$ python3 -q
>>> import numpy as np
>>> np.set_printoptions(suppress=True, linewidth=200)
>>> M = np.load("dump.npy")
>>> M
array([[ 2,  0, -3, -3, -2],
       [ 0,  2,  0, -3, -3],
       [-3,  0,  2,  0, -3],
       [-3, -3,  0,  2,  0],
       [-2, -3, -3,  0,  2]])
>>> # null space of dimension 1
>>> proj = np.triu(np.array([[1, 2, 0, 4, 0],
...     [0, -5, -4, 5, 3],
...     [4, -1, 0, -1, 3],
...     [-2, -2, -4, -5, -3],
...     [4, -4, 1, 5, 4]]), 1) + np.eye(5)
>>> M2 = proj @ M @ np.linalg.inv(proj)
>>> M2
array([[ -10.,   12.,   45.,   24., -107.],
       [  -9.,   -4.,  -33.,   30.,  216.],
       [  -6.,    6.,   17.,    9.,  -39.],
       [   3.,    0.,    9.,   -1.,  -36.],
       [  -2.,    1.,    1.,    4.,    8.]])
>>> np.round(np.linalg.det(M2), 2)
np.float64(0.0)
>>> round(float(np.linalg.eigvals(M).sum().real), 2)
10.0
>>> np.kron(np.eye(2, dtype=int), M)
array([[ 2,  0, -3, -3, -2,  0,  0,  0,  0,  0],
       [ 0,  2,  0, -3, -3,  0,  0,  0,  0,  0],
       [-3,  0,  2,  0, -3,  0,  0,  0,  0,  0],
       [-3, -3,  0,  2,  0,  0,  0,  0,  0,  0],
       [-2, -3, -3,  0,  2,  0,  0,  0,  0,  0],
       [ 0,  0,  0,  0,  0,  2,  0, -3, -3, -2],
       [ 0,  0,  0,  0,  0,  0,  2,  0, -3, -3],
       [ 0,  0,  0,  0,  0, -3,  0,  2,  0, -3],
       [ 0,  0,  0,  0,  0, -3, -3,  0,  2,  0],
       [ 0,  0,  0,  0,  0, -2, -3, -3,  0,  2]])
>>> np.einsum("ij,ji->", M, M)
np.int64(118)
>>> round(np.linalg.det(M.T), 2)
np.float64(0.0)
>>> W0 = np.load("mat.npy")
>>> W0
array([[ 0,  0,  3,  0,  0,  0,  0,  0,  0,  0,  0],
       [ 0,  0,  0,  0,  0, -3,  0,  0,  0,  0,  0],
       [ 0,  0,  0,  0,  0,  0,  0,  0,  1,  0,  0],
       [ 2,  0,  0,  0,  0,  0,  0,  0,  0,  0,  0],
       [ 0,  0,  0,  0, -1,  0,  0,  0,  0,  0,  0],
       [ 0,  0,  0,  0,  0,  0,  0,  0,  0,  0,  0],
       [ 0,  1,  0,  0,  0,  0,  0,  0,  0,  0,  0],
       [ 0,  0,  0,  0,  0,  0, -3,  0,  0,  0,  0],
       [ 0,  0,  0,  0,  0,  0,  0,  0,  0, -3,  0],
       [ 0,  0,  0,  0,  0,  0,  0,  1,  0,  0,  0],
       [ 0,  0,  0,  0,  0,  0,  0,  0,  0,  0,  0]])
>>> # 3 groups of indices that never mix
>>> np.linalg.matrix_rank(W0, rtol=0.1)
np.int64(9)
>>> np.round(np.linalg.norm(W0, 2) / np.linalg.norm(W0), 2)
np.float64(0.45)
>>> r = np.linalg.matrix_rank(W0)
>>> r
np.int64(9)
>>> N = np.linalg.svd(W0)[2][r:].T
>>> [int(np.linalg.matrix_rank(W0[:i])) for i in range(1, len(W0) + 1)]
[1, 2, 3, 4, 5, 5, 6, 7, 8, 9, 9]
>>> N.shape
(11, 2)
>>> [int(np.linalg.matrix_rank(W0[:, :j + 1])) for j in range(11)]
[1, 2, 3, 3, 4, 5, 6, 7, 8, 9, 9]
>>> N @ N.T
array([[0., 0., 0., 0., 0., 0., 0., 0., 0., 0., 0.],
       [0., 0., 0., 0., 0., 0., 0., 0., 0., 0., 0.],
       [0., 0., 0., 0., 0., 0., 0., 0., 0., 0., 0.],
       [0., 0., 0., 1., 0., 0., 0., 0., 0., 0., 0.],
       [0., 0., 0., 0., 0., 0., 0., 0., 0., 0., 0.],
       [0., 0., 0., 0., 0., 0., 0., 0., 0., 0., 0.],
       [0., 0., 0., 0., 0., 0., 0., 0., 0., 0., 0.],
       [0., 0., 0., 0., 0., 0., 0., 0., 0., 0., 0.],
       [0., 0., 0., 0., 0., 0., 0., 0., 0., 0., 0.],
       [0., 0., 0., 0., 0., 0., 0., 0., 0., 0., 0.],
       [0., 0., 0., 0., 0., 0., 0., 0., 0., 0., 1.]])
>>> W0 @ N
array([[0., 0.],
       [0., 0.],
       [0., 0.],
       [0., 0.],
       [0., 0.],
       [0., 0.],
       [0., 0.],
       [0., 0.],
       [0., 0.],
       [0., 0.],
       [0., 0.]])
>>> Uu, sigma, VT = np.linalg.svd(W0)
>>> vecs = VT[:(sigma > 1e-8).sum()]
>>> rng = np.random.default_rng(616)
>>> x0 = W0[10] + -1 * W0[4] + rng.integers(2) * np.eye(11)[7]
>>> x0
array([0., 0., 0., 0., 1., 0., 0., 0., 0., 0., 0.])
>>> np.linalg.matrix_rank(np.vstack([W0, x0]))
np.int64(9)
>>> vecs.T @ vecs
array([[1., 0., 0., 0., 0., 0., 0., 0., 0., 0., 0.],
       [0., 1., 0., 0., 0., 0., 0., 0., 0., 0., 0.],
       [0., 0., 1., 0., 0., 0., 0., 0., 0., 0., 0.],
       [0., 0., 0., 0., 0., 0., 0., 0., 0., 0., 0.],
       [0., 0., 0., 0., 1., 0., 0., 0., 0., 0., 0.],
       [0., 0., 0., 0., 0., 1., 0., 0., 0., 0., 0.],
       [0., 0., 0., 0., 0., 0., 1., 0., 0., 0., 0.],
       [0., 0., 0., 0., 0., 0., 0., 1., 0., 0., 0.],
       [0., 0., 0., 0., 0., 0., 0., 0., 1., 0., 0.],
       [0., 0., 0., 0., 0., 0., 0., 0., 0., 1., 0.],
       [0., 0., 0., 0., 0., 0., 0., 0., 0., 0., 0.]])
>>> np.round(np.linalg.norm(x0 - vecs.T @ vecs @ x0), 2)
np.float64(0.0)
>>> W0 @ W0.T
array([[9, 0, 0, 0, 0, 0, 0, 0, 0, 0, 0],
       [0, 9, 0, 0, 0, 0, 0, 0, 0, 0, 0],
       [0, 0, 1, 0, 0, 0, 0, 0, 0, 0, 0],
       [0, 0, 0, 4, 0, 0, 0, 0, 0, 0, 0],
       [0, 0, 0, 0, 1, 0, 0, 0, 0, 0, 0],
       [0, 0, 0, 0, 0, 0, 0, 0, 0, 0, 0],
       [0, 0, 0, 0, 0, 0, 1, 0, 0, 0, 0],
       [0, 0, 0, 0, 0, 0, 0, 9, 0, 0, 0],
       [0, 0, 0, 0, 0, 0, 0, 0, 9, 0, 0],
       [0, 0, 0, 0, 0, 0, 0, 0, 0, 1, 0],
       [0, 0, 0, 0, 0, 0, 0, 0, 0, 0, 0]])
>>> np.round(np.linalg.pinv(W0), 2)
array([[ 0.  ,  0.  ,  0.  ,  0.5 ,  0.  ,  0.  ,  0.  ,  0.  ,  0.  ,  0.  ,  0.  ],
       [ 0.  ,  0.  ,  0.  ,  0.  ,  0.  ,  0.  ,  1.  ,  0.  ,  0.  ,  0.  ,  0.  ],
       [ 0.33,  0.  ,  0.  ,  0.  ,  0.  ,  0.  ,  0.  ,  0.  ,  0.  ,  0.  ,  0.  ],
       [ 0.  ,  0.  ,  0.  ,  0.  ,  0.  ,  0.  ,  0.  ,  0.  ,  0.  ,  0.  ,  0.  ],
       [ 0.  ,  0.  ,  0.  ,  0.  , -1.  ,  0.  ,  0.  ,  0.  ,  0.  ,  0.  ,  0.  ],
       [ 0.  , -0.33,  0.  ,  0.  ,  0.  ,  0.  ,  0.  ,  0.  ,  0.  ,  0.  ,  0.  ],
       [ 0.  ,  0.  ,  0.  ,  0.  ,  0.  ,  0.  ,  0.  , -0.33,  0.  ,  0.  ,  0.  ],
       [ 0.  ,  0.  ,  0.  ,  0.  ,  0.  ,  0.  ,  0.  ,  0.  ,  0.  ,  1.  ,  0.  ],
       [ 0.  ,  0.  ,  1.  ,  0.  ,  0.  ,  0.  ,  0.  ,  0.  ,  0.  ,  0.  ,  0.  ],
       [ 0.  ,  0.  ,  0.  ,  0.  ,  0.  ,  0.  ,  0.  ,  0.  , -0.33,  0.  ,  0.  ],
       [ 0.  ,  0.  ,  0.  ,  0.  ,  0.  ,  0.  ,  0.  ,  0.  ,  0.  ,  0.  ,  0.  ]])
>>> W0.T @ W0
array([[4, 0, 0, 0, 0, 0, 0, 0, 0, 0, 0],
       [0, 1, 0, 0, 0, 0, 0, 0, 0, 0, 0],
       [0, 0, 9, 0, 0, 0, 0, 0, 0, 0, 0],
       [0, 0, 0, 0, 0, 0, 0, 0, 0, 0, 0],
       [0, 0, 0, 0, 1, 0, 0, 0, 0, 0, 0],
       [0, 0, 0, 0, 0, 9, 0, 0, 0, 0, 0],
       [0, 0, 0, 0, 0, 0, 9, 0, 0, 0, 0],
       [0, 0, 0, 0, 0, 0, 0, 1, 0, 0, 0],
       [0, 0, 0, 0, 0, 0, 0, 0, 1, 0, 0],
       [0, 0, 0, 0, 0, 0, 0, 0, 0, 9, 0],
       [0, 0, 0, 0, 0, 0, 0, 0, 0, 0, 0]])
>>> np.round(np.linalg.norm(W0, axis=0), 2)
array([2., 1., 3., 0., 1., 3., 3., 1., 1., 3., 0.])
>>> r = np.linalg.matrix_rank(M)
>>> r
np.int64(4)
>>> N = np.linalg.svd(M)[2][r:].T
>>> [int(np.linalg.matrix_rank(M[:, :j + 1])) for j in range(5)]
[1, 2, 3, 4, 4]
>>> mat = np.loadtxt("arr.csv", delimiter=",")
>>> mat
array([[ -7.93,   3.3 ,  -7.11,  15.78,   0.03,  -7.91],
       [ 13.69,  22.72,  15.55,  15.5 ,  -0.88,   9.83],
       [ -4.19,  24.97,   6.33,  12.06,  -5.77,  17.74],
       [ 23.6 , -19.45,   9.62,   2.05,   4.04,  22.24],
       [-16.07,  -1.51,  18.54,  17.65,  23.74, -20.16],
       [ -3.73,  -5.22,  -6.76, -17.2 , -17.87,  15.96],
       [ 15.42, -12.03,  -0.26, -18.14,  16.78, -26.97],
       [  1.73,  23.31,   6.99,   0.65,   9.4 ,   9.51],
       [ -2.8 , -21.03,  -8.85,  -6.51,   4.85,   3.08],
       [  0.15,   7.26,  -3.41,   8.52,  -2.25,  -2.12],
       [ 15.29,  -8.92,  11.61,  -4.95, -21.11, -19.76],
       [ -3.96,  -7.43,  -6.45,  -9.57, -30.18,   6.46],
       [-22.89,   8.12,  24.96,   1.4 ,   6.41,   4.12],
       [-14.27,  -3.09,  11.94,  -3.96, -11.88, -13.52],
       [ -8.  ,  32.09, -41.38, -26.93,   4.79,   3.68],
       [  8.91, -16.64,   5.28,   1.16, -51.33,   2.43],
       [ -1.42,  -5.32,  -0.66,  -6.25,   2.46,  -5.03],
       [ -8.96, -23.53, -10.93, -20.43,   8.12,  -3.41],
       [ 23.67,   5.6 ,  -0.69,  -6.7 , -17.88,  -8.61],
       [  7.55,  -1.07, -15.2 , -14.85,  10.94, -10.48],
       [  1.21,  29.67,   1.04,   2.6 , -11.76,   1.6 ],
       [ 26.1 ,   2.02,   0.62,   2.73,  -5.59, -12.84],
       [-35.78, -12.66, -12.35,  -6.37,  18.08,   4.97],
       [ 16.14,  -6.2 , -13.59,   7.51, -13.14,  15.45],
       [-22.21,  -7.02,  -5.93,  -2.15,   1.68,  15.03],
       [-23.64,  27.11,  14.96,  -5.01, -13.03,  -8.75],
       [  3.72,   0.56, -31.15,  -2.7 ,  -1.13, -16.05],
       [  0.71,   0.22,  -3.46,  14.19,   2.65,   7.35],
       [  3.91,  18.04,  -7.36,  -3.44,  -9.9 ,  30.15],
       [ -7.26, -17.96, -18.95, -33.63,  16.29, -54.45],
       [ -0.78,  54.09,  20.83, -14.86, -10.53,  11.58],
       [  9.14,  18.79, -10.47,  -0.92,  -4.87, -15.55],
       [-23.33,  20.73,   1.61, -13.93,   2.35, -12.61],
       [-24.3 ,  22.15, -14.6 ,   8.01,   9.78,  14.68],
       [ -8.97, -26.03, -17.05,  -7.63, -19.73,   3.59],
       [  7.1 ,   7.56,   8.  ,  17.7 , -13.35,  12.6 ],
       [ 11.45, -10.98,   4.42,  -3.25,  -0.44,  20.86],
       [  6.5 ,   5.36,   4.98,  19.37, -18.7 ,  34.55],
       [ -2.47,  11.5 ,   3.92, -27.95,  26.02,   1.62],
       [ -4.64,  16.48,  -2.12,  24.65,  -9.37, -25.69],
       [  8.51,  10.49, -24.4 , -14.27,  -8.55,   0.66],
       [  2.92,  23.28,  -7.4 ,  -8.53, -20.93,  -3.46],
       [ -8.16, -26.81,  -2.16,   9.5 ,   5.51,  -5.14],
       [ -6.17, -11.6 ,   1.73, -12.17, -10.08,   4.76],
       [ 10.55, -14.49,   8.39,   0.47, -22.59,  17.57],
       [ 12.36, -12.15, -19.48,  -7.25,  -1.69,  33.43],
       [ -4.58, -24.61,  11.49,  -1.31,  24.52,  -7.53]])
>>> Q, r_ = np.linalg.qr(mat)
>>> np.round(Q.T @ Q, 2) + 0
array([[1., 0., 0., 0., 0., 0.],
       [0., 1., 0., 0., 0., 0.],
       [0., 0., 1., 0., 0., 0.],
       [0., 0., 0., 1., 0., 0.],
       [0., 0., 0., 0., 1., 0.],
       [0., 0., 0., 0., 0., 1.]])
>>> np.trace(Q @ Q.T)
np.float64(6.0)
>>> np.round(np.abs(np.diag(r_)), 2)
array([ 92.44, 123.38,  91.2 ,  81.98,  98.73, 107.39])
